% python3 -q
>>> import numpy as np
>>> np.set_printoptions(precision=2, suppress=True, linewidth=140)
>>> def rd(a):
...     return np.round(a, 2) + 0
... 
>>> F = np.load("case16.npy")
>>> F
array([[1.01, 2.88, 5.03],
       [0.99, 3.04, 4.98],
       [0.98, 2.96, 4.95],
       [0.99, 2.96, 5.03],
       [1.01, 3.07, 4.95],
       [1.  , 2.86, 5.02],
       [1.11, 2.99, 4.99],
       [0.98, 3.07, 4.99],
       [0.97, 2.97, 4.94],
       [4.02, 0.99, 0.98],
       [4.02, 1.  , 1.03],
       [4.09, 0.86, 1.02],
       [3.94, 0.95, 1.12],
       [4.  , 1.  , 1.02],
       [4.03, 1.  , 0.96],
       [3.88, 0.92, 1.  ],
       [3.96, 1.09, 0.99],
       [4.05, 1.1 , 1.06],
       [4.1 , 5.03, 0.97],
       [4.02, 5.03, 1.04],
       [3.94, 4.97, 0.98],
       [4.  , 5.07, 0.99],
       [3.96, 5.  , 1.03],
       [3.98, 5.  , 0.98],
       [4.07, 5.13, 1.02],
       [4.04, 5.01, 1.03],
       [4.01, 4.98, 0.95]])
>>> def softmax(z):
...     e = np.exp(z - z.max(axis=-1, keepdims=True))
...     return e / e.sum(axis=-1, keepdims=True)
... 
>>> rd(softmax(F[5] + 5))
array([0.02, 0.1 , 0.88])
>>> att = F @ F.T / np.sqrt(3)
>>> softmax(att).round(6).argmax(axis=1)
array([ 7,  7,  7,  7,  7,  7,  7,  7,  7, 24, 24, 24, 24, 24, 24, 24, 24, 24, 24, 24, 24, 24, 24, 24, 24, 24, 24])
>>> G = np.cov(F, rowvar=False)
>>> np.median(F, axis=0)
array([3.96, 2.97, 1.03])
>>> G.shape
(3, 3)
>>> K = np.loadtxt("run19.csv", delimiter=",")
>>> K
array([[-0.72,  0.79,  1.24, -0.91],
       [ 0.45, -0.58, -2.5 , -0.38],
       [-0.72,  0.77,  0.84, -1.13],
       [-1.62,  1.89,  5.04, -0.81],
       [ 0.09, -0.07,  0.42,  0.43]])
>>> Uu, sig, Vt = np.linalg.svd(K)
>>> evecs = Vt[:(sig > 1e-8).sum()]
>>> rng = np.random.default_rng(49)
>>> x0 = K[2] + -3 * K[4] + rng.integers(2) * np.eye(4)[1]
>>> rd(x0)
array([-0.99,  0.98, -0.42, -2.42])
>>> np.allclose(evecs.T @ evecs @ x0, x0)
True
>>> rd(np.linalg.norm(x0 - evecs.T @ evecs @ x0))
np.float64(0.0)
>>> rd(np.diag(evecs.T @ evecs))
array([0.17, 0.19, 0.9 , 0.74])
>>> Y = K / np.linalg.norm(K, axis=1, keepdims=True)
>>> G = Y @ Y.T
>>> np.argwhere(np.triu(np.abs(G) > 0.95, 1))
array([[0, 2]])
>>> (G - 2 * np.eye(5)).round(6).argmax(axis=1)
array([2, 2, 0, 0, 3])
>>> rd(np.trace(np.linalg.pinv(K) @ K))
np.float64(2.0)
>>> np.linalg.lstsq(K[:-1].T, K[-1])[2]
np.int32(2)
>>> np.unique(K.round(6), axis=0).shape
(5, 4)
>>> rd(K @ np.linalg.pinv(K) @ K)
array([[-0.72,  0.79,  1.24, -0.91],
       [ 0.45, -0.58, -2.5 , -0.38],
       [-0.72,  0.77,  0.84, -1.13],
       [-1.62,  1.89,  5.04, -0.81],
       [ 0.09, -0.07,  0.42,  0.43]])
>>> K.ravel(order="F")
array([-0.72,  0.45, -0.72, -1.62,  0.09,  0.79, -0.58,  0.77,  1.89, -0.07,  1.24, -2.5 ,  0.84,  5.04,  0.42, -0.91, -0.38, -1.13, -0.81,
        0.43])
>>> t3 = K.reshape(5, 2, -1)
>>> np.swapaxes(t3, 1, 2)[3]
array([[-1.62,  5.04],
       [ 1.89, -0.81]])
>>> rd(t3.sum(axis=1))
array([[ 0.52, -0.12],
       [-2.05, -0.96],
       [ 0.12, -0.36],
       [ 3.42,  1.08],
       [ 0.51,  0.36]])
>>> Y = K + rng.integers(-2, 3, (5, 2)) @ rng.integers(-2, 3, (2, 4))
>>> rd(Y)
array([[ 5.28, -3.21,  0.24, -3.91],
       [-3.55,  3.42, -2.5 ,  3.62],
       [ 1.28,  0.77, -0.16, -0.13],
       [ 0.38, -2.11,  6.04, -5.81],
       [-1.91, -0.07,  1.42, -0.57]])
>>> rd(np.linalg.svd(Y - K, compute_uv=False))
array([12.07,  4.74,  0.  ,  0.  ])
>>> Y - K
array([[ 6., -4., -1., -3.],
       [-4.,  4.,  0.,  4.],
       [ 2.,  0., -1.,  1.],
       [ 2., -4.,  1., -5.],
       [-2.,  0.,  1., -1.]])
